In [1]: import numpy as np

In [2]: np.set_printoptions(precision=3, suppress=True, linewidth=200, legacy="1.25")

In [3]: def rnd(a):
   ...:     return np.round(a, 3) + 0
   ...: 

In [4]: K = np.array([[8, 6, 0, 0],
   ...:     [5, 3, 2, 6],
   ...:     [7, 3, 8, 7],
   ...:     [9, 1, 7, 4],
   ...:     [4, 9, 8, 8],
   ...:     [2, 2, 3, 7]])

In [5]: K[4] = K[0]

In [6]: K
Out[6]: 
array([[8, 6, 0, 0],
       [5, 3, 2, 6],
       [7, 3, 8, 7],
       [9, 1, 7, 4],
       [8, 6, 0, 0],
       [2, 2, 3, 7]])

In [7]: K.ravel(order="F")
Out[7]: array([8, 5, 7, 9, 8, 2, 6, 3, 3, 1, 6, 2, 0, 2, 8, 7, 0, 3, 0, 6, 7, 4, 0, 7])

In [8]: blk = K.reshape(6, 2, -1)

In [9]: np.einsum("ihd,ihd->ih", blk, blk)
Out[9]: 
array([[100,   0],
       [ 34,  40],
       [ 58, 113],
       [ 82,  65],
       [100,   0],
       [  8,  58]])

In [10]: blk.sum(axis=1)
Out[10]: 
array([[ 8,  6],
       [ 7,  9],
       [15, 10],
       [16,  5],
       [ 8,  6],
       [ 5,  9]])

In [11]: np.swapaxes(blk, 1, 2)[0]
Out[11]: 
array([[8, 0],
       [6, 0]])

In [12]: blk.shape
Out[12]: (6, 2, 2)

In [13]: x = np.array([2, 0, 2, 1])

In [14]: target = K @ x

In [15]: target
Out[15]: array([16, 20, 37, 36, 16, 17])

In [16]: rnd(np.linalg.solve(K.T @ K, K.T @ target))
Out[16]: array([2., 0., 2., 1.])

In [17]: rnd(np.linalg.pinv(K) @ K)
Out[17]: 
array([[1., 0., 0., 0.],
       [0., 1., 0., 0.],
       [0., 0., 1., 0.],
       [0., 0., 0., 1.]])

In [18]: rng = np.random.default_rng(192654)

In [19]: target = target + 0.1 * rng.normal(size=6)

In [20]: rnd(target)
Out[20]: array([15.884, 20.203, 37.084, 36.055, 15.956, 16.897])

In [21]: coef, *_ = np.linalg.lstsq(K, target)

In [22]: [round(float(np.linalg.norm(np.linalg.solve(K.T @ K + lam * np.eye(4), K.T @ target))), 2) for lam in (0, 1, 10, 100)]
Out[22]: [3.01, 2.99, 2.86, 2.31]

In [23]: coef.round()
Out[23]: array([ 2., -0.,  2.,  1.])

In [24]: np.linalg.norm(K, axis=1).argmax()
Out[24]: 2

In [25]: rnd(np.linalg.norm(K, 2))
Out[25]: 22.715

In [26]: K[5] @ K[2]
Out[26]: 93

In [27]: rnd(np.linalg.norm(K[5], 1)), rnd(np.linalg.norm(K[5], np.inf))
Out[27]: (14.0, 7.0)

In [28]: O, vecs = np.linalg.qr(K[:, :1])[0], np.linalg.qr(K[:, 1:])[0]

In [29]: sig = np.linalg.svd(O.T @ vecs, compute_uv=False)

In [30]: rnd(np.degrees(np.arccos(sig.clip(0, 1))))
Out[30]: array([12.05])

In [31]: P = K @ np.linalg.solve(K.T @ K, K.T)

In [32]: rnd((np.eye(6) - P) @ K)
Out[32]: 
array([[0., 0., 0., 0.],
       [0., 0., 0., 0.],
       [0., 0., 0., 0.],
       [0., 0., 0., 0.],
       [0., 0., 0., 0.],
       [0., 0., 0., 0.]])

In [33]: rnd(np.trace(P))
Out[33]: 4.0

In [34]: rnd(np.diag(P))
Out[34]: array([0.491, 0.679, 0.877, 0.927, 0.491, 0.535])

In [35]: X = np.load("arr.npy")

In [36]: rnd(X)
Out[36]: 
array([[ 0.967, -0.118,  0.078, -0.077, -0.067,  0.041],
       [-0.118,  0.323,  0.323, -0.24 ,  0.012, -0.205],
       [ 0.078,  0.323,  0.786,  0.209, -0.011, -0.119],
       [-0.077, -0.24 ,  0.209,  0.767, -0.009,  0.267],
       [-0.067,  0.012, -0.011, -0.009,  0.005, -0.007],
       [ 0.041, -0.205, -0.119,  0.267, -0.007,  0.153]])

In [37]: B = X + rng.integers(-2, 3, (6, 3)) @ rng.integers(-2, 3, (3, 6))

In [38]: rnd(B)
Out[38]: 
array([[-3.033,  1.882, -5.922,  4.923, -0.067,  0.041],
       [-0.118,  4.323, -1.677,  0.76 ,  2.012,  1.795],
       [ 6.078,  5.323,  6.786, -3.791, -3.011, -3.119],
       [-8.077, -3.24 , -9.791,  6.767,  6.991,  7.267],
       [ 1.933, -3.988,  3.989, -4.009,  2.005,  1.993],
       [ 4.041, -2.205,  5.881, -4.733, -0.007,  0.153]])

In [39]: np.abs(B - X).sum(axis=1)
Out[39]: array([17., 11., 27., 41., 18., 17.])

In [40]: rnd(B - X)
Out[40]: 
array([[ -4.,   2.,  -6.,   5.,   0.,   0.],
       [  0.,   4.,  -2.,   1.,   2.,   2.],
       [  6.,   5.,   6.,  -4.,  -3.,  -3.],
       [ -8.,  -3., -10.,   6.,   7.,   7.],
       [  2.,  -4.,   4.,  -4.,   2.,   2.],
       [  4.,  -2.,   6.,  -5.,   0.,   0.]])

In [41]: np.linalg.matrix_rank(B - X, tol=1e-8)
Out[41]: 3
